$ python -q
>>> import numpy as np
>>> np.set_printoptions(precision=2, suppress=True, linewidth=200)
>>> def rnd(a):
...     return np.round(a, 2) + 0
... 
>>> other = np.array([[-3, 1], [1, -1]])
>>> cent = np.array([[5, 4], [1, 0]])
>>> W0 = np.block([[other, np.zeros((2, 2))], [np.zeros((2, 2)), cent]])
>>> W0
array([[-3.,  1.,  0.,  0.],
       [ 1., -1.,  0.,  0.],
       [ 0.,  0.,  5.,  4.],
       [ 0.,  0.,  1.,  0.]])
>>> # splits into 2 blocks
>>> ev, vecs = np.linalg.eig(W0)
>>> print(rnd(np.sort(np.linalg.eigvals(W0.T))))
[-3.41 -0.7  -0.59  5.7 ]
>>> rnd(np.sort(np.linalg.eigvals(W0 @ W0)))
array([ 0.34,  0.49, 11.66, 32.51])
>>> proj = np.triu(np.array([[4, 2, -4, -2], [2, 2, -3, -1], [0, 3, -4, 3], [-5, -5, 3, -4]]), 1) + np.eye(4)
>>> other = proj @ W0 @ np.linalg.inv(proj)
>>> np.trace(other), np.trace(W0)
(np.float64(1.0), np.float64(1.0))
>>> print(proj @ W0 - W0 @ proj)
[[  2.   4. -31. -21.]
 [  0.  -2. -15. -11.]
 [  0.   0.   3. -15.]
 [  0.   0.   0.  -3.]]
>>> np.trace(W0)
np.float64(1.0)
>>> rnd(np.linalg.det(W0))
np.float64(-8.0)
>>> rnd(np.sort(np.abs(np.linalg.eigvals(W0))))
array([0.59, 0.7 , 3.41, 5.7 ])
>>> (W0 - W0.T) / 2
array([[ 0. ,  0. ,  0. ,  0. ],
       [ 0. ,  0. ,  0. ,  0. ],
       [ 0. ,  0. ,  0. ,  1.5],
       [ 0. ,  0. , -1.5,  0. ]])
>>> print(rnd(np.abs(np.linalg.eigvals(W0)).max()))
5.7
>>> U, s, VT = np.linalg.svd(W0, full_matrices=False)
>>> rnd(VT @ VT.T)
array([[1., 0., 0., 0.],
       [0., 1., 0., 0.],
       [0., 0., 1., 0.],
       [0., 0., 0., 1.]])
>>> rnd(s / s[0])
array([1.  , 0.53, 0.1 , 0.09])
>>> rnd(np.cumsum(s ** 2) / np.sum(s ** 2))
array([0.77, 0.99, 0.99, 1.  ])
>>> print(rnd(np.abs(VT[0])))
[0.   0.   0.79 0.62]
>>> rnd(U.T @ W0 @ VT.T)
array([[6.45, 0.  , 0.  , 0.  ],
       [0.  , 3.41, 0.  , 0.  ],
       [0.  , 0.  , 0.62, 0.  ],
       [0.  , 0.  , 0.  , 0.59]])
>>> rng = np.random.default_rng(54)
>>> z = rng.permutation(4)
>>> other = W0[:, z] * rng.choice([-1, 1], 4)
>>> other
array([[-3.,  0., -0.,  1.],
       [ 1.,  0., -0., -1.],
       [ 0.,  5., -4.,  0.],
       [ 0.,  1., -0.,  0.]])
>>> U, _, VT = np.linalg.svd(W0.T @ other)
>>> print(rnd(np.linalg.lstsq(W0, other)[0]))
[[ 1.  0.  0.  0.]
 [ 0.  0.  0.  1.]
 [ 0.  1.  0.  0.]
 [ 0.  0. -1.  0.]]
>>> z
array([0, 2, 3, 1])
>>> E = np.load("w.npy")
>>> E
array([[5., 1., 1., 1., 1., 1., 1., 1., 1.],
       [1., 5., 1., 1., 1., 1., 1., 1., 1.],
       [1., 1., 5., 1., 1., 1., 1., 1., 1.],
       [1., 1., 1., 5., 1., 1., 1., 1., 1.],
       [1., 1., 1., 1., 5., 1., 1., 1., 1.],
       [1., 1., 1., 1., 1., 5., 1., 1., 1.],
       [1., 1., 1., 1., 1., 1., 5., 1., 1.],
       [1., 1., 1., 1., 1., 1., 1., 5., 1.],
       [1., 1., 1., 1., 1., 1., 1., 1., 5.]])
>>> print(np.fft.fft(E[0]))
[13.+0.j  4.+0.j  4.+0.j  4.+0.j  4.+0.j  4.+0.j  4.+0.j  4.+0.j  4.+0.j]
>>> (E @ E)[0]
array([33., 17., 17., 17., 17., 17., 17., 17., 17.])
>>> other = E + rng.integers(-2, 3, (9, 1)) @ rng.integers(-2, 3, (1, 9))
>>> print(other)
[[ 5.  1.  1.  1.  1.  1.  1.  1.  1.]
 [ 2.  7.  3.  3. -1.  1.  0.  2.  3.]
 [-1. -3.  1. -3.  5.  1.  3. -1. -3.]
 [ 2.  3.  3.  7. -1.  1.  0.  2.  3.]
 [ 1.  1.  1.  1.  5.  1.  1.  1.  1.]
 [ 0. -1. -1. -1.  3.  5.  2.  0. -1.]
 [ 2.  3.  3.  3. -1.  1.  4.  2.  3.]
 [ 0. -1. -1. -1.  3.  1.  2.  4. -1.]
 [-1. -3. -3. -3.  5.  1.  3. -1.  1.]]
>>> other - E
array([[ 0.,  0.,  0.,  0.,  0.,  0.,  0.,  0.,  0.],
       [ 1.,  2.,  2.,  2., -2.,  0., -1.,  1.,  2.],
       [-2., -4., -4., -4.,  4.,  0.,  2., -2., -4.],
       [ 1.,  2.,  2.,  2., -2.,  0., -1.,  1.,  2.],
       [ 0.,  0.,  0.,  0.,  0.,  0.,  0.,  0.,  0.],
       [-1., -2., -2., -2.,  2.,  0.,  1., -1., -2.],
       [ 1.,  2.,  2.,  2., -2.,  0., -1.,  1.,  2.],
       [-1., -2., -2., -2.,  2.,  0.,  1., -1., -2.],
       [-2., -4., -4., -4.,  4.,  0.,  2., -2., -4.]])
